>>> import numpy as np
>>> np.set_printoptions(suppress=True, linewidth=160)
>>> def rnd(a):
...     return np.round(a, 1) + 0
... 
>>> feats = np.loadtxt("dump.csv", delimiter=",")
>>> feats
array([[ -1.7,  11.5,  -8.7, -14.1, -24.2,  15.9],
       [ -0.2,  13.1,  -8.9, -14. , -23.8,  15.5],
       [ -1. ,  11.2,  -8.9, -14.2, -23.4,  15.9],
       [  0.1,  11.8, -10.1, -14. , -23.4,  14.1],
       [  1.8,  12.2,  -8.9, -14.2, -24.4,  14.1],
       [  1.2,   9.8,  -9.4, -15.7, -23.2,  16.3],
       [  0.6,  11.3,  -8.1, -13.5, -24.7,  15.6],
       [ -0.1,  11.3, -10.7, -16.4, -23.7,  14.4],
       [  0. ,  10.6,  -8. , -14.5, -25.2,  15. ],
       [  1.1,  13.8,  -9.1, -16.5, -24.3,  15.1],
       [  0.5,  11.8,  -7.6, -15.9, -23.7,  16.4],
       [ -0.9,  10.4,  -9.2, -14.5, -24.3,  13.1],
       [ -1.1,  12.2,  -7.3, -13.3, -23.7,  14.3],
       [ -0.8,  14. , -10.1, -16.3, -23.4,  14. ],
       [ -2.5,  11.3,  -7.8, -14.5, -23.3,  15.3],
       [  2.2,  10.5, -12.1, -15.6, -22.7,  14.7],
       [  1.7,  10.5,  -9.6, -14.9, -24.3,  14.2],
       [  0.4,  11.2,  -9.4, -14.8, -26. ,  14.2],
       [ -0.5,  10.3,  -8.3, -14.1, -24.8,  16.3],
       [ -0.3,   9.3,  -9. , -15.3, -24.1,  15. ],
       [  0.3,  11.6,  -9.6, -15.9, -23.8,  15.5],
       [ -0.4,  12.3,  -7.9, -15. , -23. ,  16.8],
       [  2.4,  12.5,  -9.3, -15.6, -23.3,  15.2],
       [ -0.4,  12.4,  -9.8, -14.5, -24.4,  14.7],
       [  1.8,  14.1,  -8.9, -12.6, -23.4,  15.6],
       [ -0.7,  11.6,  -7.8, -15.2, -24.4,  14.1],
       [ -0.9,   9.9,  -9.8, -12.6, -22.9,  14.2],
       [  0.6,  10.7, -10.4, -15.9, -25.2,  14.4],
       [ -1.1,  11.2,  -9.4, -15.5, -23.3,  17.2],
       [  0.3,  10.8,  -9.7, -13.5, -22.6,  16.2],
       [ -0.5,  12.5, -10.5, -16.7, -24.9,  15.8]])
>>> rnd(np.linalg.norm(feats))
np.float64(196.4)
>>> feats.shape
(31, 6)
>>> np.unravel_index(np.abs(feats).argmax(), feats.shape)
(np.int64(17), np.int64(4))
>>> rnd(feats.mean(axis=0))
array([  0.1,  11.5,  -9.2, -14.8, -23.9,  15.1])
